$ python -q
>>> import numpy as np
>>> np.set_printoptions(precision=2, suppress=True, linewidth=200)
>>> rd = lambda a: np.round(a, 2) + 0
>>> sigma = 10 * 0.7 ** np.arange(7)
>>> rng = np.random.default_rng(485984)
>>> K = rng.normal(size=(15, 7)) * rng.permutation(sigma)
>>> rd(K)
array([[  0.46,   7.35,  -0.83,  -0.15,  -1.61,   3.57,  -2.71],
       [  1.73,  -3.4 ,  -1.6 ,   2.33,  -0.09,   0.68,   3.35],
       [ -1.35,  -6.11,   2.91,   8.41,   1.1 ,  -0.86,   2.82],
       [ -0.66,  -5.7 ,  -1.34,   1.22,  -0.15,  -4.62,   1.42],
       [  1.59,   0.03,   4.68,  13.37,   0.14,   4.82,  -3.49],
       [  0.22,  -4.19,   8.21, -13.35,   1.51,   0.96,   0.16],
       [ -1.44,  -3.95,  -1.9 ,   2.4 ,   3.72,  -3.48,   0.28],
       [  1.36,   3.03,  -1.05,   2.99,  -1.32,  -0.03,   2.7 ],
       [  1.04,   1.54,  -6.33,  -2.1 ,   0.11,   0.28,   0.3 ],
       [ -1.07,  -2.9 ,  -5.54, -16.73,  -2.97,  -1.69,   3.71],
       [ -0.08,   1.87,   5.14,  19.61,   0.82,   2.05,  -2.29],
       [ -0.73,   7.22,   6.29,   9.63,   1.31,   3.27,   1.51],
       [ -0.85,  -1.8 ,  -2.04, -12.51,   1.53,  -4.73,  -0.71],
       [ -0.89,   2.74,  -0.35,  20.5 ,   0.89,   2.27,   0.15],
       [  0.85,   0.98,  -1.82,   2.94,   2.56,   2.3 ,   0.25]])
>>> x0 = np.array([5, 4, 4, -4, -3, -3, -1])
>>> target = K @ x0
>>> rd(np.linalg.solve(K.T @ K, K.T @ target))
array([ 5.,  4.,  4., -4., -3., -3., -1.])
>>> target = target + 0.05 * rng.normal(size=15)
>>> rd(target)
array([ 25.88, -25.7 , -56.78, -23.49, -37.99,  63.02, -41.23,   4.13,  -7.05,  38.09, -57.07,  -3.33,  40.77, -86.46, -25.68])
>>> c, *_ = np.linalg.lstsq(K, target)
>>> [round(float(np.linalg.norm(np.linalg.solve(K.T @ K + lam * np.eye(7), K.T @ target))), 2) for lam in (0, 1, 10, 100)]
[9.6, 9.11, 7.19, 4.91]
>>> rd(K.T @ (target - K @ c))
array([0., 0., 0., 0., 0., 0., 0.])
>>> c.round()
array([ 5.,  4.,  4., -4., -3., -3., -1.])
>>> rd(c)
array([ 5.03,  4.  ,  4.  , -4.  , -2.99, -3.  , -1.  ])
>>> other = np.c_[K[:, :2] @ np.array([[2, 0], [0, 1]]), np.array([-2, -1, -3, -3, 1, -1, 2, -1, 0, -1, 1, -1, 3, 0, 3])]
>>> rd(other)
array([[ 0.93,  7.35, -2.  ],
       [ 3.46, -3.4 , -1.  ],
       [-2.69, -6.11, -3.  ],
       [-1.32, -5.7 , -3.  ],
       [ 3.18,  0.03,  1.  ],
       [ 0.44, -4.19, -1.  ],
       [-2.89, -3.95,  2.  ],
       [ 2.71,  3.03, -1.  ],
       [ 2.07,  1.54,  0.  ],
       [-2.13, -2.9 , -1.  ],
       [-0.16,  1.87,  1.  ],
       [-1.46,  7.22, -1.  ],
       [-1.69, -1.8 ,  3.  ],
       [-1.78,  2.74,  0.  ],
       [ 1.69,  0.98,  3.  ]])
>>> rd(np.linalg.lstsq(K, other[:, 0])[0])
array([2., 0., 0., 0., 0., 0., 0.])
>>> r0, g = K[0], K[13]
>>> rd(r0 @ r0)
np.float64(77.72)
>>> p = (r0 @ g) / (r0 @ r0) * r0
>>> rd(g - p)
array([-1.03,  0.55, -0.11, 20.54,  1.37,  1.2 ,  0.96])
>>> rd((g - p) @ r0)
np.float64(0.0)
>>> Z = K[[11, 1]].astype(float)
>>> for _ in range(6):
...     labels = np.linalg.norm(K[:, None] - Z, axis=-1).argmin(axis=1)
...     Z = np.array([K[labels == j].mean(axis=0) for j in range(2)])
... 
>>> labels
array([1, 1, 1, 1, 0, 1, 1, 1, 1, 1, 0, 0, 1, 0, 1])
>>> np.bincount(labels)
array([ 4, 11])
>>> rd(Z[1] - Z[0])
array([  0.05,  -4.34,  -4.97, -18.01,  -0.39,  -3.8 ,   2.08])
>>> rd(Z)
array([[-0.03,  2.97,  3.94, 15.78,  0.79,  3.1 , -1.03],
       [ 0.03, -1.38, -1.03, -2.23,  0.4 , -0.69,  1.05]])
>>> np.abs(Z[1] - Z[0]).argmax()
np.int64(3)
